% ipython --no-banner

In [1]: import numpy as np

In [2]: np.set_printoptions(suppress=True, linewidth=140)

In [3]: rd = lambda a: np.round(a, 3) + 0

In [4]: F = np.loadtxt("x.csv", delimiter=",")

In [5]: F
Out[5]: 
array([[ 10.175,  48.693, -39.431,  60.409],
       [  9.552,  50.24 , -39.343,  59.844],
       [ 11.104,  50.294, -40.693,  61.218],
       [  9.909,  50.534, -38.603,  59.661],
       [ 10.315,  48.806, -40.339,  58.278],
       [  7.971,  49.108, -39.19 ,  59.953],
       [  9.289,  49.706, -39.678,  59.471],
       [ 10.826,  49.015, -39.553,  61.349],
       [ 10.028,  49.267, -39.108,  60.893],
       [  9.796,  47.604, -40.94 ,  60.377],
       [  8.669,  51.049, -40.089,  59.593],
       [ 12.13 ,  51.837, -40.13 ,  59.318],
       [  9.941,  50.546, -38.561,  60.948],
       [  9.661,  48.712, -39.251,  60.442],
       [ 10.227,  48.72 , -42.033,  59.155],
       [ 10.321,  49.011, -38.826,  59.191],
       [  9.768,  50.059, -40.981,  60.054],
       [  9.326,  50.727, -41.46 ,  59.706],
       [ 10.182,  49.363, -41.184,  57.82 ],
       [ 10.779,  48.381, -40.646,  58.629],
       [ 10.536,  49.266, -38.656,  59.991],
       [  9.685,  48.223, -39.189,  61.129],
       [  9.276,  50.67 , -39.763,  59.69 ],
       [ 10.676,  51.832, -39.406,  58.858],
       [  9.787,  50.237, -40.543,  60.169],
       [ 11.531,  52.028, -40.537,  60.005]])

In [6]: O, r_ = np.linalg.qr(F)

In [7]: rd(O @ r_)
Out[7]: 
array([[ 10.175,  48.693, -39.431,  60.409],
       [  9.552,  50.24 , -39.343,  59.844],
       [ 11.104,  50.294, -40.693,  61.218],
       [  9.909,  50.534, -38.603,  59.661],
       [ 10.315,  48.806, -40.339,  58.278],
       [  7.971,  49.108, -39.19 ,  59.953],
       [  9.289,  49.706, -39.678,  59.471],
       [ 10.826,  49.015, -39.553,  61.349],
       [ 10.028,  49.267, -39.108,  60.893],
       [  9.796,  47.604, -40.94 ,  60.377],
       [  8.669,  51.049, -40.089,  59.593],
       [ 12.13 ,  51.837, -40.13 ,  59.318],
       [  9.941,  50.546, -38.561,  60.948],
       [  9.661,  48.712, -39.251,  60.442],
       [ 10.227,  48.72 , -42.033,  59.155],
       [ 10.321,  49.011, -38.826,  59.191],
       [  9.768,  50.059, -40.981,  60.054],
       [  9.326,  50.727, -41.46 ,  59.706],
       [ 10.182,  49.363, -41.184,  57.82 ],
       [ 10.779,  48.381, -40.646,  58.629],
       [ 10.536,  49.266, -38.656,  59.991],
       [  9.685,  48.223, -39.189,  61.129],
       [  9.276,  50.67 , -39.763,  59.69 ],
       [ 10.676,  51.832, -39.406,  58.858],
       [  9.787,  50.237, -40.543,  60.169],
       [ 11.531,  52.028, -40.537,  60.005]])

In [8]: np.allclose(r_.T @ r_, F.T @ F)
Out[8]: True

In [9]: rd(np.trace(O @ O.T))
Out[9]: np.float64(4.0)

In [10]: rd(np.abs(np.diag(r_)))
Out[10]: array([51.455, 20.519,  6.664,  7.578])

In [11]: np.abs(F).max()
Out[11]: np.float64(61.349)

In [12]: np.unravel_index(np.abs(F).argmax(), F.shape)
Out[12]: (np.int64(7), np.int64(3))

In [13]: F[:, 4]
IndexError: index 4 is out of bounds for axis 1 with size 4


In [14]: np.count_nonzero(F)
Out[14]: np.int64(104)

In [15]: np.linalg.rank(F)
AttributeError: module 'numpy.linalg' has no attribute 'rank'


In [16]: F[26]
IndexError: index 26 is out of bounds for axis 0 with size 26


In [17]: np.linalg.matrix_rank(F)
Out[17]: np.int64(4)

In [18]: rd(F.sum(axis=0))
Out[18]: array([  261.46 ,  1293.928, -1038.133,  1556.151])

In [19]: F.shape
Out[19]: (26, 4)

In [20]: u, v = F[25], F[17]

In [21]: rd(u @ v)
Out[21]: np.float64(8010.085)

In [22]: pr = (u @ v) / (u @ u) * u

In [23]: rd(np.linalg.norm(u + v) ** 2 + np.linalg.norm(u - v) ** 2)
Out[23]: np.float64(32055.332)

In [24]: rd(v - pr)
Out[24]: array([-2.1  , -0.827, -1.292,  0.248])

In [25]: rd((v - pr) @ u)
Out[25]: np.float64(0.0)

In [26]: Ac = F - F.mean(axis=0)

In [27]: evecs = np.linalg.svd(Ac)[2][:1]

In [28]: M2 = Ac - Ac @ evecs.T @ evecs

In [29]: rd(np.cov(Ac @ evecs.T, rowvar=False))
Out[29]: np.float64(1.488)

In [30]: rd(np.linalg.norm(M2) / np.linalg.norm(Ac))
Out[30]: np.float64(0.78)

In [31]: np.linalg.norm(M2, axis=1).round(6).argmax()
Out[31]: np.int64(14)

In [32]: rd((Ac @ evecs.T).std(axis=0))
Out[32]: array([1.196])

In [33]: rd(np.diag(evecs.T @ evecs))
Out[33]: array([0.103, 0.834, 0.018, 0.045])

In [34]: M = np.array([[-1.98, 1.0, 3.0], [1.0, 0.02, -3.0], [-2.0, 1.0, 3.02]])

In [35]: proj = np.triu(np.array([[1, 3, 0], [2, 3, -3], [0, -3, -2]]), 1) + np.eye(3)

In [36]: M2 = proj @ M @ np.linalg.inv(proj)

In [37]: rd(np.trace(M2)), np.trace(M)
Out[37]: (np.float64(1.06), np.float64(1.06))

In [38]: M2
Out[38]: 
array([[  1.02,  -2.  , -12.  ],
       [  7.  , -23.98, -84.  ],
       [ -2.  ,   7.  ,  24.02]])

In [39]: rd(np.poly(M2))
Out[39]: array([ 1.   , -1.06 ,  2.041, -0.04 ])

In [40]: rd(np.linalg.det(M2))
Out[40]: np.float64(0.04)
